$ ipython --no-banner

In [1]: import numpy as np

In [2]: np.set_printoptions(suppress=True, linewidth=140)

In [3]: rng = np.random.default_rng(646)

In [4]: W0 = np.eye(7, dtype=int)[rng.permutation(7)]

In [5]: print(W0)
[[0 0 0 0 1 0 0]
 [0 0 0 0 0 0 1]
 [0 1 0 0 0 0 0]
 [0 0 1 0 0 0 0]
 [0 0 0 0 0 1 0]
 [0 0 0 1 0 0 0]
 [1 0 0 0 0 0 0]]

In [6]: lab = rng.permutation(7)

In [7]: B = W0[:, lab] * rng.choice([-1, 1], 7)

In [8]: print(B)
[[ 0  0  0  0  0  0 -1]
 [ 0  0  0  1  0  0  0]
 [ 0  0  0  0  0  1  0]
 [ 0  0  0  0  1  0  0]
 [ 0  0 -1  0  0  0  0]
 [-1  0  0  0  0  0  0]
 [ 0 -1  0  0  0  0  0]]

In [9]: Uu, _, vt = np.linalg.svd(W0.T @ B)

In [10]: print(Uu @ vt)
[[ 0. -1.  0.  0.  0.  0.  0.]
 [ 0.  0.  0.  0.  0.  1.  0.]
 [ 0.  0.  0.  0.  1.  0.  0.]
 [-1.  0.  0.  0.  0.  0.  0.]
 [ 0.  0.  0.  0.  0.  0. -1.]
 [ 0.  0. -1.  0.  0.  0.  0.]
 [ 0.  0.  0.  1.  0.  0.  0.]]

In [11]: Q, Rm = np.linalg.qr(B)

In [12]: print(Q.shape, Rm.shape)
(7, 7) (7, 7)

In [13]: print(Rm)
[[-1.  0.  0.  0.  0.  0.  0.]
 [ 0. -1.  0.  0.  0.  0.  0.]
 [ 0.  0. -1.  0.  0.  0.  0.]
 [ 0.  0.  0. -1.  0.  0.  0.]
 [ 0.  0.  0.  0. -1.  0.  0.]
 [ 0.  0.  0.  0.  0. -1.  0.]
 [ 0.  0.  0.  0.  0.  0.  1.]]

In [14]: print(np.trace(Q @ Q.T))
7.0

In [15]: data = np.array([[1.0, 4.0, 4.0, 6.0],
    ...:     [4.0, 1.0, 4.0, 6.0],
    ...:     [4.0, 4.0, 1.0, 6.0],
    ...:     [6.0, 6.0, 6.0, 6.0]])

In [16]: print(np.all(np.linalg.eigvalsh(data) > 0))
False

In [17]: evals, vecs = np.linalg.eig(data)

In [18]: print(np.round(np.sort(np.linalg.eigvals(np.linalg.inv(data))), 2))
[-0.33 -0.33 -0.33  0.06]

In [19]: print(np.round(np.sort(np.linalg.eigvals(data.T)), 2))
[-3. -3. -3. 18.]

In [20]: print(evals.round(2))
[-3. 18. -3. -3.]

In [21]: theta = np.radians(30)

In [22]: Rm = np.eye(4)

In [23]: Rm[2, 2] = Rm[1, 1] = np.cos(theta)

In [24]: Rm[2, 1], Rm[1, 2] = -np.sin(theta), np.sin(theta)

In [25]: print(Rm.round(2))
[[ 1.    0.    0.    0.  ]
 [ 0.    0.87  0.5   0.  ]
 [ 0.   -0.5   0.87  0.  ]
 [ 0.    0.    0.    1.  ]]

In [26]: B = data @ Rm.T

In [27]: print(B.round(2))
[[ 1.    5.46  1.46  6.  ]
 [ 4.    2.87  2.96  6.  ]
 [ 4.    3.96 -1.13  6.  ]
 [ 6.    8.2   2.2   6.  ]]

In [28]: print(round(np.linalg.det(Rm), 2), np.round(np.trace(Rm), 2))
1.0 3.73

In [29]: print(np.round(np.abs(B - data).max(axis=0), 2))
[0.  2.2 3.8 0. ]
